$ python -q
>>> import numpy as np
>>> np.set_printoptions(precision=1, suppress=True, linewidth=140, sign=" ")
>>> rd = lambda a: np.round(a, 1) + 0
>>> data = np.array([[-5, 4, 2, -3, -7],
...     [-4, 0, 2, -6, -3],
...     [-3, 5, 5, -3, 4],
...     [10, 4, 8, 6, 11],
...     [1, -2, -4, 3, -5],
...     [8, -4, 4, 0, 2],
...     [-3, 0, 0, -3, -3],
...     [5, 5, 13, -3, 5],
...     [-5, 2, 0, -3, -1]])
>>> r = np.linalg.matrix_rank(data)
>>> r
np.int64(4)
>>> null = np.linalg.svd(data)[2][r:].T
>>> [int(np.linalg.matrix_rank(np.delete(data, i, axis=0))) for i in range(9)]
[4, 4, 4, 4, 4, 4, 4, 4, 4]
>>> rd(data @ null)
array([[ 0.],
       [ 0.],
       [ 0.],
       [ 0.],
       [ 0.],
       [ 0.],
       [ 0.],
       [ 0.],
       [ 0.]])
>>> rd(null @ null.T)
array([[ 0.3,  0.2, -0.3, -0.2,  0. ],
       [ 0.2,  0.2, -0.2, -0.2,  0. ],
       [-0.3, -0.2,  0.2,  0.2,  0. ],
       [-0.2, -0.2,  0.2,  0.2,  0. ],
       [ 0. ,  0. ,  0. ,  0. ,  0. ]])
>>> U, sigma, Vt = np.linalg.svd(data)
>>> vecs = Vt[:(sigma > 1e-8).sum()]
>>> rng = np.random.default_rng(1449)
>>> vec = data[3] + 2 * data[6] + rng.integers(2) * np.eye(5)[3]
>>> vec
array([ 4.,  4.,  8.,  0.,  5.])
>>> rd(vecs.T @ vecs)
array([[ 0.7, -0.3,  0.2,  0.2,  0. ],
       [-0.3,  0.7,  0.2,  0.3,  0. ],
       [ 0.2,  0.2,  0.7, -0.2,  0. ],
       [ 0.2,  0.3, -0.2,  0.7,  0. ],
       [ 0. ,  0. ,  0. ,  0. ,  1. ]])
>>> np.allclose(vecs.T @ vecs @ vec, vec)
True
